$ python3 -q
>>> import numpy as np
>>> np.set_printoptions(suppress=True, linewidth=100)
>>> def rd(a):
...     return np.round(a, 2) + 0
... 
>>> K = np.loadtxt("sample0.csv", delimiter=",")
>>> K
array([[  6.,  -9.,   3.,  -7.,  -4.,   3.,  -8.,   0.,  -3.],
       [ -1.,  -7.,  10., -13., -13.,   4.,  -1.,  -4.,  -1.],
       [  5.,  -1.,   7., -12., -16.,   1.,  -5., -13.,  -4.],
       [ 14., -10.,   0., -14., -19.,   2., -10., -21.,  -9.],
       [ 23., -14.,   1., -21., -11.,   3.,  -2., -18., -16.],
       [ 27., -20.,  -1., -13., -15.,  -6.,  -7., -12., -23.],
       [ 34., -11.,  -8.,  -4., -13.,  -8., -10., -13., -24.],
       [ 37., -16.,  -4.,   2., -22.,  -6.,  -6.,  -7., -17.],
       [ 43., -18.,   4.,   7., -30.,  -1.,   1.,  -2., -14.],
       [ 35., -23.,   8.,   6., -34.,   0.,  -7.,  -7., -17.],
       [ 33., -20.,   9.,   1., -25.,  -5.,  -6., -11., -24.],
       [ 35., -17.,   8.,   0., -18., -11.,  -6., -13., -24.],
       [ 26., -21.,  13.,   7., -27., -18.,  -5., -22., -25.],
       [ 27., -15.,   5.,  11., -21., -10.,  -1., -29., -25.],
       [ 30.,  -6.,   8.,   2., -17.,  -7.,  -2., -27., -20.],
       [ 38., -12.,  14.,   6., -10.,  -5.,   7., -25., -19.],
       [ 47., -13.,  13.,  -1., -15.,  -3.,  12., -27., -28.],
       [ 42., -15.,   8.,  -7.,  -6.,   0.,   7., -19., -28.],
       [ 44., -10.,  11.,  -4., -12.,  -8.,   3., -12., -23.],
       [ 36.,  -8.,  15.,  -4., -20.,  -1.,   3.,  -9., -26.],
       [ 45.,  -2.,  22.,  -8., -20.,  -6.,  -4.,  -2., -21.],
       [ 45.,   7.,  23.,   0., -24.,  -3.,  -4.,   7., -20.],
       [ 37.,  15.,  25.,   7., -23.,   5.,  -3.,   3., -26.],
       [ 36.,  16.,  27.,   5., -19.,   3.,   1.,   2., -21.],
       [ 45.,   7.,  21.,  14., -22.,  -3.,  10.,  -7., -18.],
       [ 38.,  10.,  25.,  10., -22.,   6.,  17.,  -8., -25.],
       [ 32.,   3.,  18.,   7., -29.,  10.,  13., -13., -32.],
       [ 41.,  -1.,  24.,   7., -33.,   6.,   8.,  -5., -23.],
       [ 48.,  -8.,  28.,  10., -35.,  10.,  13.,  -5., -30.],
       [ 53., -14.,  33.,   2., -39.,   2.,  19., -12., -31.],
       [ 57.,  -8.,  27.,  -3., -30.,  10.,  21., -21., -37.],
       [ 52., -16.,  32.,  -9., -28.,   1.,  17., -19., -32.],
       [ 56., -13.,  29., -18., -23.,   9.,  14., -26., -36.],
       [ 47., -11.,  36., -20., -23.,  13.,   8., -19., -45.],
       [ 52.,  -5.,  30., -19., -26.,   9.,  11., -10., -37.],
       [ 59.,  -6.,  22., -12., -17.,   8.,   4., -19., -41.],
       [ 60.,  -7.,  13., -14., -22.,  10.,  12., -18., -33.],
       [ 56., -10.,   4., -23., -22.,   6.,  18., -23., -28.]])
>>> C = K[[37, 4]].astype(float)
>>> for _ in range(5):
...     z = np.linalg.norm(K[:, None] - C, axis=-1).argmin(axis=1)
...     C = np.array([K[z == j].mean(axis=0) for j in range(2)])
... 
>>> z
array([1, 1, 1, 1, 1, 1, 1, 1, 1, 1, 1, 1, 1, 1, 1, 1, 0, 1, 1, 1, 1, 1, 1, 1, 0, 0, 0, 0, 0, 0, 0,
       0, 0, 0, 0, 0, 0, 0])
>>> np.bincount(z)
array([15, 23])
>>> rd(C[1] - C[0])
array([-19.23,  -3.3 , -14.62,   2.3 ,   7.52,  -9.48, -15.96,   4.42,  13.04])
